$ python3 -q
>>> import numpy as np
>>> from numpy import linalg as LA
>>> np.set_printoptions(precision=1, suppress=True, linewidth=120, sign=" ")
>>> def rnd(a):
...     return np.round(a, 1) + 0
... 
>>> m1 = np.vander(np.arange(4) - 1, 4, increasing=True)
>>> print(m1)
[[ 1 -1  1 -1]
 [ 1  0  0  0]
 [ 1  1  1  1]
 [ 1  2  4  8]]
>>> x0 = np.array([0, -1, -4, -3])
>>> h1 = np.maximum(m1 @ x0, 0)
>>> print(m1 * (h1 > 1e-9)[:, None])
[[ 0  0  0  0]
 [ 0  0  0  0]
 [ 0  0  0  0]
 [ 0  0  0  0]]
>>> print(np.maximum(m1 @ (3 * x0), 0))
[ 0  0  0  0]
>>> print(h1)
[ 0  0  0  0]
>>> rng = np.random.default_rng(771)
>>> z = rng.permutation(4)
>>> print(z)
[ 0  1  3  2]
>>> B = m1[z][:, z]
>>> print(B)
[[ 1 -1 -1  1]
 [ 1  0  0  0]
 [ 1  2  8  4]
 [ 1  1  1  1]]
>>> print(rnd(LA.det(B)), rnd(LA.det(m1[z])))
12.0 -12.0
>>> print(np.diag(B))
[ 1  0  8  1]
>>> Q, V = LA.qr(m1[:, :2])[0], LA.qr(m1[:, 2:])[0]
>>> sigma = LA.svd(Q.T @ V, compute_uv=False)
>>> print((sigma > 0.9).sum())
1
>>> print(rnd(np.degrees(np.arccos(sigma.clip(0, 1)))))
[ 22.   34.1]
>>> print(rnd(sigma))
[ 0.9  0.8]
>>> print(rnd(LA.norm(Q @ Q.T - V @ V.T, 2)))
0.6
>>> X = np.load("case17.npy")
>>> print(X)
[[ 0 -1 -2  0]
 [ 0  2  2  0]
 [ 0  0  0  0]
 [ 0  0  0  1]]
>>> U, sigma, Vt = LA.svd(X)
>>> print(np.argmax(sigma[:-1] / (sigma[1:] + 1e-6)) + 1)
3
>>> B = U[:, :3] @ np.diag(sigma[:3]) @ Vt[:3]
>>> print(LA.matrix_rank(X, rtol=0.05))
3
>>> print(rnd(LA.norm(X - B, 2)), sigma[3])
0.0 0.0
>>> print(rnd(B))
[[ 0. -1. -2.  0.]
 [ 0.  2.  2.  0.]
 [ 0.  0.  0.  0.]
 [ 0.  0.  0.  1.]]
>>> print(rnd(LA.norm(X - B) / LA.norm(X)))
0.0
>>> print(rnd(np.abs(X - B).max()))
0.0
>>> print(rnd(B @ B))
[[ 0. -2. -2.  0.]
 [ 0.  4.  4.  0.]
 [ 0.  0.  0.  0.]
 [ 0.  0.  0.  1.]]
>>> print(np.flatnonzero(LA.matrix_power((B != 0) + (B.T != 0) + np.eye(4), 4)[3]))
[ 3]
>>> rk = LA.matrix_rank(X)
>>> print(rk)
3
>>> ns = LA.svd(X)[2][rk:].T
>>> print(ns.shape)
(4, 1)
>>> U, sigma, Vt = LA.svd(X)
>>> V = Vt[:(sigma > 1e-8).sum()]
>>> x0 = X[2] + -2 * X[1] + rng.integers(2) * np.eye(4)[0]
>>> print(x0)
[ 1. -4. -4.  0.]
>>> print(rnd(np.diag(V.T @ V)))
[ 0.  1.  1.  1.]
>>> print(rnd(LA.norm(x0 - V.T @ V @ x0)))
1.0
>>> print(rnd(V.T @ V))
[[ 0.  0.  0.  0.]
 [ 0.  1.  0.  0.]
 [ 0.  0.  1.  0.]
 [ 0.  0.  0.  1.]]
>>> print(LA.matrix_rank(np.vstack([X, x0])))
4
>>> print(np.allclose(X[:-1].T @ LA.lstsq(X[:-1].T, X[-1])[0], X[-1]))
False
>>> print(np.abs(np.diag(LA.qr(X)[1])) > 1e-9)
[False  True False  True]
>>> print(rnd(X @ LA.pinv(X) @ X))
[[ 0. -1. -2.  0.]
 [ 0.  2.  2.  0.]
 [ 0.  0.  0.  0.]
 [ 0.  0.  0.  1.]]
>>> W0 = np.array([[-0.6, 1.9, 1.3], [0.5, 1.0, 0.6], [1.2, 0.6, -0.8]])
>>> W0[:, 2] *= 10
>>> print(W0)
[[-0.6  1.9 13. ]
 [ 0.5  1.   6. ]
 [ 1.2  0.6 -8. ]]
>>> # column 2 is much longer than the rest
>>> B = np.array([[0, 1, -2], [-3, -3, -3], [-3, -2, 3]])
>>> print(np.einsum("ik,kj->ij", W0, B))
[[-44.7 -32.3  34.5]
 [-21.  -14.5  14. ]
 [ 22.2  15.4 -28.2]]
>>> print(np.vstack([W0, B.T]).shape)
(6, 3)
>>> print(LA.matrix_rank(W0 @ B))
3
>>> print(np.einsum("ij->j", W0))
[  1.1   3.5  11. ]
>>> print(W0 @ B)
[[-44.7 -32.3  34.5]
 [-21.  -14.5  14. ]
 [ 22.2  15.4 -28.2]]
>>> print(np.einsum("ik,kj->ji", W0, B))
[[-44.7 -21.   22.2]
 [-32.3 -14.5  15.4]
 [ 34.5  14.  -28.2]]
